In [1]: import numpy as np

In [2]: np.set_printoptions(precision=1, suppress=True, linewidth=140)

In [3]: def rnd(a):
   ...:     return np.round(a, 1) + 0
   ...: 

In [4]: W0 = np.array([[5.0, 0.0, 0.0, 4.0, 0.0],
   ...:     [0.0, 5.0, 4.0, 0.0, 4.0],
   ...:     [0.0, 4.0, 5.0, 0.0, 4.0],
   ...:     [4.0, 0.0, 0.0, 5.0, 0.0],
   ...:     [0.0, 4.0, 4.0, 0.0, 5.0]])

In [5]: np.einsum("ii->", W0)
Out[5]: np.float64(25.0)

In [6]: rnd(np.linalg.det(W0.T))
Out[6]: np.float64(117.0)

In [7]: f = np.array([1, 2, 0])

In [8]: np.polyval(f, W0[0])
Out[8]: array([35.,  0.,  0., 24.,  0.])

In [9]: np.array([np.convolve(row, f, "same") for row in W0])
Out[9]: 
array([[10.,  0.,  4.,  8.,  0.],
       [ 5., 14.,  8.,  4.,  8.],
       [ 4., 13., 10.,  4.,  8.],
       [ 8.,  0.,  5., 10.,  0.],
       [ 4., 12.,  8.,  5., 10.]])

In [10]: np.convolve(W0[0], f)
Out[10]: array([ 5., 10.,  0.,  4.,  8.,  0.,  0.])

In [11]: ev, evecs = np.linalg.eigh(W0)

In [12]: rnd(evecs.T @ W0 @ evecs)
Out[12]: 
array([[ 1.,  0.,  0.,  0.,  0.],
       [ 0.,  1.,  0.,  0.,  0.],
       [ 0.,  0.,  1.,  0.,  0.],
       [ 0.,  0.,  0.,  9.,  0.],
       [ 0.,  0.,  0.,  0., 13.]])

In [13]: (ev > 1e-8).sum(), (ev < -1e-8).sum()
Out[13]: (np.int64(5), np.int64(0))

In [14]: print(np.unique(ev.round(6) + 0, return_counts=True)[1])
[3 1 1]

In [15]: ev.sum(), np.trace(W0)
Out[15]: (np.float64(25.0), np.float64(25.0))

In [16]: np.abs(evecs[:, -1]).round(6).argmax()
Out[16]: np.int64(1)

In [17]: vec = np.ones(5)

In [18]: for _ in range(4):
    ...:     vec = W0 @ vec
    ...:     vec /= np.linalg.norm(vec)
    ...:     print(round(vec @ W0 @ vec, 1))
    ...: 
12.0
12.5
12.7
12.9

In [19]: rnd(np.linalg.eigvalsh(W0)[-1])
Out[19]: np.float64(13.0)

In [20]: rnd(vec)
Out[20]: array([0.1, 0.6, 0.6, 0.1, 0.6])

In [21]: rng = np.random.default_rng(52)

In [22]: z = rng.permutation(5)

In [23]: z
Out[23]: array([2, 3, 4, 1, 0])

In [24]: Y = W0[z][:, z]

In [25]: np.allclose(Y, W0)
Out[25]: False

In [26]: np.diag(Y)
Out[26]: array([5., 5., 5., 5., 5.])

In [27]: np.trace(Y)
Out[27]: np.float64(25.0)

In [28]: rnd(np.linalg.det(Y)), rnd(np.linalg.det(W0[z]))
Out[28]: (np.float64(117.0), np.float64(-117.0))

In [29]: rnd(np.sort(np.abs(np.linalg.eigvals(Y))))
Out[29]: array([ 1.,  1.,  1.,  9., 13.])

In [30]: print(Y)
[[5. 0. 4. 4. 0.]
 [0. 5. 0. 0. 4.]
 [4. 0. 5. 4. 0.]
 [4. 0. 4. 5. 0.]
 [0. 4. 0. 0. 5.]]

In [31]: K = np.loadtxt("sample14.csv", delimiter=",")

In [32]: rnd(K)
Out[32]: 
array([[-0.1, -0.7, -0.8],
       [ 0.8,  0.3, -0.4],
       [ 0.5, -0.7,  0.5]])

In [33]: # orthonormal columns

In [34]: T = np.stack([K, -2 * K, K[::-1]])

In [35]: print(T.shape)
(3, 3, 3)

In [36]: np.linalg.matrix_rank(T.reshape(3, -1))
Out[36]: np.int64(2)

In [37]: np.einsum("bij,cij->bc", T, T)
Out[37]: 
array([[ 3., -6.,  1.],
       [-6., 12., -2.],
       [ 1., -2.,  3.]])

In [38]: np.linalg.matrix_rank(T)
Out[38]: array([3, 3, 3])

In [39]: ev, evecs = np.linalg.eigh(W0)

In [40]: vec = np.array([1, -1, 2, 1, -1])

In [41]: rnd(evecs * np.maximum(ev, 0) @ evecs.T)
Out[41]: 
array([[5., 0., 0., 4., 0.],
       [0., 5., 4., 0., 4.],
       [0., 4., 5., 0., 4.],
       [4., 0., 0., 5., 0.],
       [0., 4., 4., 0., 5.]])

In [42]: vec @ W0 @ vec
Out[42]: np.float64(24.0)

In [43]: np.abs(W0).sum(axis=1).max(), np.abs(ev).max()
Out[43]: (np.float64(13.0), np.float64(13.0))

In [44]: vec @ W0 @ vec / (vec @ vec), rnd(ev[0]), ev[-1]
Out[44]: (np.float64(3.0), np.float64(1.0), np.float64(13.0))

In [45]: q, evecs = np.linalg.qr(K[:, :2])[0], np.linalg.qr(K[:, 2:])[0]

In [46]: sigma = np.linalg.svd(q.T @ evecs, compute_uv=False)

In [47]: (sigma > 0.9).sum()
Out[47]: np.int64(0)

In [48]: rnd(sigma)
Out[48]: array([0.])

In [49]: q, R = np.linalg.qr(K)

In [50]: rnd(np.abs(np.diag(R)))
Out[50]: array([1., 1., 1.])

In [51]: print(rnd(q))
[[-0.1 -0.7 -0.8]
 [ 0.8  0.3 -0.4]
 [ 0.5 -0.7  0.5]]

In [52]: rnd(abs(R[0, 0])), rnd(np.linalg.norm(K[:, 0]))
Out[52]: (np.float64(1.0), np.float64(1.0))

In [53]: print(q.shape, R.shape)
(3, 3) (3, 3)

In [54]: np.allclose(R.T @ R, K.T @ K)
Out[54]: True

In [55]: rnd(R)
Out[55]: 
array([[1., 0., 0.],
       [0., 1., 0.],
       [0., 0., 1.]])

In [56]: Y = np.array([[3, 3], [3, 0], [3, 3]])

In [57]: J = np.kron(np.eye(3, dtype=int), Y)

In [58]: J
Out[58]: 
array([[3, 3, 0, 0, 0, 0],
       [3, 0, 0, 0, 0, 0],
       [3, 3, 0, 0, 0, 0],
       [0, 0, 3, 3, 0, 0],
       [0, 0, 3, 0, 0, 0],
       [0, 0, 3, 3, 0, 0],
       [0, 0, 0, 0, 3, 3],
       [0, 0, 0, 0, 3, 0],
       [0, 0, 0, 0, 3, 3]])

In [59]: proj = J @ np.linalg.solve(J.T @ J, J.T)

In [60]: np.allclose(proj @ proj, proj)
Out[60]: True

In [61]: print(rnd(np.diag(proj)))
[0.5 1.  0.5 0.5 1.  0.5 0.5 1.  0.5]

In [62]: rnd(proj @ J[:, 1])
Out[62]: array([3., 0., 3., 0., 0., 0., 0., 0., 0.])

In [63]: rnd(np.linalg.eigvalsh(proj))
Out[63]: array([0., 0., 0., 1., 1., 1., 1., 1., 1.])

In [64]: J.reshape(-1, 2)
Out[64]: 
array([[3, 3],
       [0, 0],
       [0, 0],
       [3, 0],
       [0, 0],
       [0, 0],
       [3, 3],
       [0, 0],
       [0, 0],
       [0, 0],
       [3, 3],
       [0, 0],
       [0, 0],
       [3, 0],
       [0, 0],
       [0, 0],
       [3, 3],
       [0, 0],
       [0, 0],
       [0, 0],
       [3, 3],
       [0, 0],
       [0, 0],
       [3, 0],
       [0, 0],
       [0, 0],
       [3, 3]])

In [65]: J.reshape(9, 7)
---------------------------------------------------------------------------
ValueError                                Traceback (most recent call last)
Cell In[65], line 1
----> 1 J.reshape(9, 7)

ValueError: cannot reshape array of size 54 into shape (9,7)

In [66]: T = J.reshape(9, 2, -1)

In [67]: print(T.transpose(1, 0, 2))
[[[3 3 0]
  [3 0 0]
  [3 3 0]
  [0 0 3]
  [0 0 3]
  [0 0 3]
  [0 0 0]
  [0 0 0]
  [0 0 0]]

 [[0 0 0]
  [0 0 0]
  [0 0 0]
  [3 0 0]
  [0 0 0]
  [3 0 0]
  [0 3 3]
  [0 3 0]
  [0 3 3]]]

In [68]: print(T[:, 0])
[[3 3 0]
 [3 0 0]
 [3 3 0]
 [0 0 3]
 [0 0 3]
 [0 0 3]
 [0 0 0]
 [0 0 0]
 [0 0 0]]

In [69]: np.linalg.matrix_rank(J)
Out[69]: np.int64(6)

In [70]: np.linalg.rank(J)
---------------------------------------------------------------------------
AttributeError                            Traceback (most recent call last)
Cell In[70], line 1
----> 1 np.linalg.rank(J)

AttributeError: module 'numpy.linalg' has no attribute 'rank'

In [71]: rnd(np.linalg.svd(J, compute_uv=False))
Out[71]: array([6.4, 6.4, 6.4, 2. , 2. , 2. ])

In [72]: J.sum(axis=0)
Out[72]: array([9, 6, 9, 6, 9, 6])

In [73]: print(J.sum(axis=1))
[6 3 6 6 3 6 6 3 6]

In [74]: np.zeros(9, 6)
---------------------------------------------------------------------------
TypeError                                 Traceback (most recent call last)
Cell In[74], line 1
----> 1 np.zeros(9, 6)

TypeError: Cannot interpret '6' as a data type

In [75]: J[9]
---------------------------------------------------------------------------
IndexError                                Traceback (most recent call last)
Cell In[75], line 1
----> 1 J[9]

IndexError: index 9 is out of bounds for axis 0 with size 9

In [76]: np.unravel_index(np.abs(J).argmax(), J.shape)
Out[76]: (np.int64(0), np.int64(0))
